In [1]: import numpy as np

In [2]: np.set_printoptions(precision=2, suppress=True, linewidth=100, floatmode="fixed")

In [3]: C = np.array([[4, 1, 1], [2, 2, 4], [1, 5, 0]])

In [4]: m1 = np.repeat(C, 26 // 3, axis=0)

In [5]: rng = np.random.default_rng(968657)

In [6]: m1 = m1 + 0.1 * rng.normal(size=m1.shape)

In [7]: print(m1)
[[ 4.08  1.09  1.00]
 [ 3.89  1.06  0.90]
 [ 3.90  0.89  0.99]
 [ 4.00  1.06  0.93]
 [ 4.00  0.96  1.18]
 [ 4.00  1.03  1.10]
 [ 3.99  1.14  1.01]
 [ 3.93  1.09  0.92]
 [ 1.90  1.90  3.99]
 [ 2.05  1.81  3.98]
 [ 2.06  2.04  3.86]
 [ 1.75  1.92  4.00]
 [ 1.99  1.89  4.12]
 [ 1.90  1.85  4.08]
 [ 2.06  2.14  4.29]
 [ 2.10  2.00  4.08]
 [ 1.23  5.01 -0.10]
 [ 1.20  4.89 -0.08]
 [ 0.84  5.00 -0.27]
 [ 1.09  4.82  0.13]
 [ 1.13  5.22  0.13]
 [ 1.08  5.02 -0.04]
 [ 1.05  4.92  0.02]
 [ 0.92  4.84  0.06]]

In [8]: x0 = np.array([-2, 0, -2])

In [9]: np.linalg.norm(m1 @ x0) <= np.linalg.norm(m1, 2) * np.linalg.norm(x0) + 1e-9
Out[9]: np.True_

In [10]: m1 @ np.eye(3)[1]
Out[10]: 
array([1.09, 1.06, 0.89, 1.06, 0.96, 1.03, 1.14, 1.09, 1.90, 1.81, 2.04, 1.92, 1.89, 1.85, 2.14,
       2.00, 5.01, 4.89, 5.00, 4.82, 5.22, 5.02, 4.92, 4.84])

In [11]: Ac = m1 - m1.mean(axis=0)

In [12]: left, sigma, VT = np.linalg.svd(Ac, full_matrices=False)

In [13]: np.searchsorted(np.cumsum(sigma ** 2) / (sigma ** 2).sum(), 0.9) + 1
Out[13]: np.int64(2)

In [14]: np.abs(VT[0]).argmax()
Out[14]: np.int64(1)

In [15]: sigma
Out[15]: array([10.90,  7.50,  0.59])

In [16]: x0 = np.array([9, -8, 6])

In [17]: target = m1 @ x0

In [18]: np.linalg.solve(m1.T @ m1, m1.T @ target)
Out[18]: array([ 9.00, -8.00,  6.00])

In [19]: target = target + 0.3 * rng.normal(size=24)

In [20]: target
Out[20]: 
array([ 34.12,  32.08,  33.65,  33.07,  35.29,  34.42,  32.25,  32.32,  25.60,  27.91,  25.05,
        24.32,  27.37,  26.47,  26.81,  27.14, -29.37, -29.03, -34.11, -27.83, -31.22, -30.50,
       -29.83, -29.94])

In [21]: c, *_ = np.linalg.lstsq(m1, target)

In [22]: print(c.round())
[ 9.00 -8.00  6.00]

In [23]: print(c)
[ 9.01 -8.00  5.94]

In [24]: np.round(m1.T @ (target - m1 @ c), 2) + 0
Out[24]: array([0.00, 0.00, 0.00])

In [25]: O, V = np.linalg.qr(m1[:, :2])[0], np.linalg.qr(m1[:, 2:])[0]

In [26]: sigma = np.linalg.svd(O.T @ V, compute_uv=False)

In [27]: sigma
Out[27]: array([0.63])

In [28]: idx = m1[:, 1] > np.median(m1[:, 1])

In [29]: r0 = m1[idx].mean(axis=0) - m1[~idx].mean(axis=0)

In [30]: round(float((((m1 - m1.mean(axis=0)) @ r0 > 0) == idx).mean()), 2)
Out[30]: 0.83

In [31]: np.argsort(-np.abs(r0).round(6), kind="stable")
Out[31]: array([1, 0, 2])

In [32]: idx.astype(int)
Out[32]: array([0, 0, 0, 0, 0, 0, 0, 0, 0, 0, 1, 1, 0, 0, 1, 1, 1, 1, 1, 1, 1, 1, 1, 1])

In [33]: M = np.loadtxt("x.csv", delimiter=",")

In [34]: M
Out[34]: 
array([[-0.70, -0.55,  0.87,  1.21, -0.71, -4.63],
       [-0.38,  0.79, -0.93, -2.72,  1.27,  3.79],
       [ 1.33,  0.34, -0.76, -0.13,  0.29,  4.74],
       [ 0.60,  0.58, -0.89, -1.37,  0.78,  4.59],
       [-1.62,  0.88, -0.76, -3.89,  1.63,  1.79],
       [ 1.08, -0.87,  0.87,  3.46, -1.52, -2.84],
       [-2.53,  0.42,  0.05, -3.10,  1.09, -2.76],
       [-0.12,  0.74, -0.93, -2.39,  1.15,  4.06],
       [ 1.48,  0.28, -0.72,  0.16,  0.17,  4.71],
       [ 2.54, -0.59,  0.16,  3.62, -1.34,  1.82],
       [-2.15,  0.05,  0.44, -1.68,  0.46, -4.14],
       [-0.04, -0.71,  0.93,  2.18, -1.08, -4.21],
       [ 2.50, -0.36, -0.12,  2.89, -0.99,  3.05],
       [ 1.95, -0.86,  0.65,  4.05, -1.65, -0.97],
       [ 2.18, -0.81,  0.54,  4.07, -1.63, -0.25],
       [ 2.52, -0.40, -0.08,  3.02, -1.05,  2.87],
       [-1.09,  0.87, -0.87, -3.48,  1.52,  2.81],
       [-2.34,  0.19,  0.31, -2.25,  0.71, -3.72],
       [-0.78,  0.84, -0.90, -3.17,  1.42,  3.29],
       [ 2.44, -0.70,  0.34,  3.91, -1.51,  0.92],
       [-1.24,  0.88, -0.84, -3.61,  1.56,  2.55],
       [-0.67,  0.83, -0.91, -3.05,  1.38,  3.44],
       [ 0.38,  0.63, -0.91, -1.71,  0.90,  4.46],
       [ 1.85, -0.87,  0.69,  4.01, -1.65, -1.23],
       [-1.20, -0.39,  0.79,  0.37, -0.39, -4.74],
       [ 2.06,  0.01, -0.49,  1.43, -0.35,  4.28],
       [ 2.28, -0.14, -0.35,  2.05, -0.62,  3.88],
       [-2.32,  0.77, -0.45, -4.03,  1.58, -0.31],
       [ 2.55, -0.55,  0.11,  3.51, -1.29,  2.05],
       [ 2.43, -0.71,  0.34,  3.92, -1.51,  0.88],
       [ 2.55, -0.54,  0.10,  3.49, -1.28,  2.10],
       [ 0.45,  0.61, -0.90, -1.60,  0.86,  4.51],
       [ 0.55,  0.59, -0.89, -1.44,  0.80,  4.56],
       [ 2.42, -0.71,  0.35,  3.93, -1.52,  0.84],
       [ 0.48,  0.61, -0.90, -1.56,  0.84,  4.52]])

In [35]: # looks like rank 2

In [36]: Ac = M - M.mean(axis=0)

In [37]: V = np.linalg.svd(Ac)[2][:2]

In [38]: out = Ac - Ac @ V.T @ V

In [39]: round(np.linalg.norm(out) / np.linalg.norm(Ac), 2)
Out[39]: np.float64(0.0)

In [40]: (Ac @ V.T).std(axis=0)
Out[40]: array([3.62, 3.12])

In [41]: np.linalg.norm(out, axis=1).round(6).argmax()
Out[41]: np.int64(0)

In [42]: np.round(np.cov(Ac @ V.T, rowvar=False), 2) + 0
Out[42]: 
array([[13.45,  0.00],
       [ 0.00, 10.01]])

In [43]: dist = np.linalg.norm(M[:, None] - M[None], axis=-1)

In [44]: dist[15].round(6).argsort(kind="stable")[:4]
Out[44]: array([15, 12, 30, 28])

In [45]: np.unravel_index(dist.round(6).argmax(), dist.shape)
Out[45]: (np.int64(5), np.int64(16))

In [46]: dist.mean(axis=1).argmax()
Out[46]: np.int64(10)

In [47]: np.flatnonzero(dist[15] < dist.mean() / 2)
Out[47]: array([ 9, 12, 15, 19, 25, 26, 28, 29, 30, 33])

In [48]: C = M[[34, 20]].astype(float)

In [49]: for _ in range(6):
    ...:     idx = np.linalg.norm(M[:, None] - C, axis=-1).argmin(axis=1)
    ...:     C = np.array([M[idx == j].mean(axis=0) for j in range(2)])
    ...: 

In [50]: idx
Out[50]: 
array([1, 1, 0, 0, 1, 0, 1, 1, 0, 0, 1, 1, 0, 0, 0, 0, 1, 1, 1, 0, 1, 1, 0, 0, 1, 0, 0, 1, 0, 0, 0,
       0, 0, 0, 0])

In [51]: np.abs(C[1] - C[0]).argmax()
Out[51]: np.int64(3)

In [52]: print(np.bincount(idx))
[21 14]

In [53]: C
Out[53]: 
array([[ 1.74, -0.21, -0.14,  1.89, -0.63,  2.36],
       [-1.23,  0.40, -0.23, -2.11,  0.83, -0.20]])

In [54]: X = np.load("w.npy")

In [55]: X
Out[55]: 
array([[39.40, -1.22, 40.93, -0.34, 58.41],
       [39.68,  0.97, 39.91,  1.22, 59.74],
       [40.07,  0.30, 40.56, -1.18, 60.61],
       [39.85, -0.46, 41.52,  0.35, 61.38],
       [40.25, -1.10, 39.74,  0.77, 61.30],
       [40.01, -0.46, 39.67,  0.58, 60.04],
       [41.06,  1.11, 39.60,  0.66, 59.15],
       [39.64, -0.14, 40.78,  0.11, 61.18],
       [39.72, -0.57, 41.13,  1.88, 60.42],
       [39.62,  1.86, 40.21, -2.78, 61.12],
       [41.79,  0.38, 39.46, -0.52, 58.69],
       [39.64, -2.51, 40.18,  0.86, 60.30],
       [38.25, -0.15, 40.38,  0.58, 61.84],
       [41.18, -0.70, 39.48,  2.63, 58.57],
       [40.26,  0.35, 40.65,  1.69, 58.90],
       [39.31,  0.18, 40.60, -0.63, 58.94],
       [42.53,  0.18, 40.27,  0.29, 61.62],
       [39.72,  1.34, 39.14,  0.08, 59.60],
       [41.50, -0.36, 38.34,  0.24, 57.40],
       [40.87, -0.06, 40.73, -1.62, 58.84],
       [39.75,  0.70, 37.46,  0.44, 60.67],
       [39.77,  0.83, 41.01, -0.61, 60.88],
       [39.41,  1.86, 41.57, -0.01, 57.49],
       [39.84, -0.10, 41.39,  0.82, 57.68],
       [40.97,  1.57, 40.78, -0.73, 59.75],
       [41.66,  0.18, 38.50,  0.00, 60.50],
       [39.40, -0.08, 39.54, -1.48, 60.74],
       [38.48, -0.25, 40.07,  0.87, 59.71],
       [38.71,  0.17, 40.29, -0.13, 59.01],
       [40.03, -0.09, 40.75, -1.15, 58.99],
       [42.42,  1.34, 39.71, -0.65, 58.76],
       [40.80,  1.00, 37.97,  2.19, 58.95],
       [40.66,  0.28, 38.91, -0.02, 59.94],
       [40.08, -1.47, 38.58, -1.29, 61.17],
       [40.70, -0.22, 39.35,  0.72, 60.12],
       [40.27,  0.11, 39.85,  0.44, 60.06]])

In [56]: x0 = np.array([2, 2, -2, 0, -2])

In [57]: (X @ x0).argmax()
Out[57]: np.int64(18)

In [58]: np.sign((X @ x0).round(6))
Out[58]: 
array([-1.00, -1.00, -1.00, -1.00, -1.00, -1.00, -1.00, -1.00, -1.00, -1.00, -1.00, -1.00, -1.00,
       -1.00, -1.00, -1.00, -1.00, -1.00, -1.00, -1.00, -1.00, -1.00, -1.00, -1.00, -1.00, -1.00,
       -1.00, -1.00, -1.00, -1.00, -1.00, -1.00, -1.00, -1.00, -1.00, -1.00])

In [59]: E = np.loadtxt("a.csv", delimiter=",")

In [60]: E
Out[60]: 
array([[ 4.00,  3.00,  0.00,  4.00,  0.00,  3.00],
       [ 5.00,  4.00,  1.00,  5.00,  1.00,  4.00],
       [ 5.00,  4.00,  1.00,  5.00,  1.00,  4.00],
       [ 3.00,  2.00, -1.00,  3.00, -1.00,  2.00]])

In [61]: # column 3 repeats column 0

In [62]: out = E[0, 0] * E[1:] - np.outer(E[1:, 0], E[0])

In [63]: out
Out[63]: 
array([[ 0.00,  1.00,  4.00,  0.00,  4.00,  1.00],
       [ 0.00,  1.00,  4.00,  0.00,  4.00,  1.00],
       [ 0.00, -1.00, -4.00,  0.00, -4.00, -1.00]])

In [64]: np.flatnonzero(~out.round(6).any(axis=1))
Out[64]: array([], dtype=int64)

In [65]: E[:, 0] / E[0, 0]
Out[65]: array([1.00, 1.25, 1.25, 0.75])

In [66]: np.linalg.matrix_rank(out), np.linalg.matrix_rank(E)
Out[66]: (np.int64(1), np.int64(2))

In [67]: E @ E
---------------------------------------------------------------------------
ValueError                                Traceback (most recent call last)
Cell In[67], line 1
----> 1 E @ E

ValueError: matmul: Input operand 1 has a mismatch in its core dimension 0, with gufunc signature (n?,k),(k,m?)->(n?,m?) (size 4 is different from 6)

In [68]: gram = E.T @ E

In [69]: np.round(np.linalg.eigvalsh(gram)[::-1], 2) + 0
Out[69]: array([241.26,   4.74,   0.00,   0.00,   0.00,   0.00])

In [70]: gram
Out[70]: 
array([[75.00, 58.00,  7.00, 75.00,  7.00, 58.00],
       [58.00, 45.00,  6.00, 58.00,  6.00, 45.00],
       [ 7.00,  6.00,  3.00,  7.00,  3.00,  6.00],
       [75.00, 58.00,  7.00, 75.00,  7.00, 58.00],
       [ 7.00,  6.00,  3.00,  7.00,  3.00,  6.00],
       [58.00, 45.00,  6.00, 58.00,  6.00, 45.00]])

In [71]: (E @ E.T).shape
Out[71]: (4, 4)

In [72]: print(gram @ np.linalg.pinv(gram) @ gram)
[[75.00 58.00  7.00 75.00  7.00 58.00]
 [58.00 45.00  6.00 58.00  6.00 45.00]
 [ 7.00  6.00  3.00  7.00  3.00  6.00]
 [75.00 58.00  7.00 75.00  7.00 58.00]
 [ 7.00  6.00  3.00  7.00  3.00  6.00]
 [58.00 45.00  6.00 58.00  6.00 45.00]]

In [73]: try:
    ...:     np.linalg.inv(gram)
    ...: except np.linalg.LinAlgError as e:
    ...:     print(e)
    ...: 
Singular matrix

In [74]: arr = np.load("data.npy")

In [75]: arr
Out[75]: 
array([[0, 5, 1, 2, 2, 1, 2, 5, 2],
       [0, 0, 1, 1, 2, 3, 0, 5, 1],
       [0, 0, 0, 3, 2, 2, 5, 2, 4],
       [0, 0, 0, 0, 5, 3, 3, 5, 2],
       [0, 0, 0, 0, 0, 4, 2, 5, 3],
       [0, 0, 0, 0, 0, 0, 3, 2, 4],
       [0, 0, 0, 0, 0, 0, 0, 2, 3],
       [0, 0, 0, 0, 0, 0, 0, 0, 5],
       [0, 0, 0, 0, 0, 0, 0, 0, 0]])

In [76]: np.allclose(M[:-1].T @ np.linalg.lstsq(M[:-1].T, M[-1])[0], M[-1])
Out[76]: True

In [77]: print(np.linalg.lstsq(M[:-1].T, M[-1])[2])
2

In [78]: np.abs(np.diag(np.linalg.qr(arr)[1])) > 1e-9
Out[78]: array([False, False, False, False, False, False, False, False, False])

In [79]: try:
    ...:     np.linalg.inv(arr)
    ...: except np.linalg.LinAlgError as e:
    ...:     print(repr(e))
    ...: 
LinAlgError('Singular matrix')

In [80]: np.allclose(arr[:-1].T @ np.linalg.lstsq(arr[:-1].T, arr[-1])[0], arr[-1])
Out[80]: True

In [81]: F = np.load("m.npy")

In [82]: F
Out[82]: 
array([[ 0, -1,  0,  0],
       [-3, -1,  0,  0],
       [ 0, -2,  0, -1],
       [-6, -2, -3, -1]])

In [83]: out = F + rng.integers(-2, 3, (4, 1)) @ rng.integers(-2, 3, (1, 4))

In [84]: out
Out[84]: 
array([[ 0, -1,  0,  0],
       [-3,  3,  4,  2],
       [ 0,  2,  4,  1],
       [-6, -6, -7, -3]])

In [85]: np.round(np.linalg.svd(out - F, compute_uv=False), 2) + 0
Out[85]: array([10.39,  0.00,  0.00,  0.00])

In [86]: idx = rng.permutation(4)

In [87]: print(idx)
[2 0 3 1]

In [88]: out = F[idx][:, idx]

In [89]: np.diag(out)
Out[89]: array([ 0,  0, -1, -1])

In [90]: print(np.trace(out))
-2

In [91]: out
Out[91]: 
array([[ 0,  0, -1, -2],
       [ 0,  0,  0, -1],
       [-3, -6, -1, -2],
       [ 0, -3,  0, -1]])

In [92]: np.sort(np.abs(np.linalg.eigvals(out)))
Out[92]: array([1.30, 1.30, 2.30, 2.30])

In [93]: round(np.linalg.det(out), 2), round(float(np.linalg.det(F[idx])), 2)
Out[93]: (np.float64(9.0), -9.0)

In [94]: P = np.triu(np.array([[4, 5, 3, 0], [5, 3, 5, 0], [5, 2, 0, 4], [1, 5, 5, 3]]), 1) + np.eye(4)

In [95]: out = P @ F @ np.linalg.inv(P)

In [96]: np.poly(out)
Out[96]: array([ 1.00,  2.00, -5.00, -6.00,  9.00])

In [97]: out
Out[97]: 
array([[ -15.00,   63.00, -270.00, 1077.00],
       [  -3.00,    4.00,  -11.00,   39.00],
       [ -24.00,  110.00, -490.00, 1955.00],
       [  -6.00,   28.00, -125.00,  499.00]])

In [98]: P @ F - F @ P
Out[98]: 
array([[-15.00, -11.00,   5.00,  -3.00],
       [  0.00,   5.00,  14.00,  -5.00],
       [-24.00,  -8.00,  -2.00,  -4.00],
       [  0.00,  30.00,  28.00,  12.00]])

In [99]: np.linalg.matrix_rank(out)
Out[99]: np.int64(4)
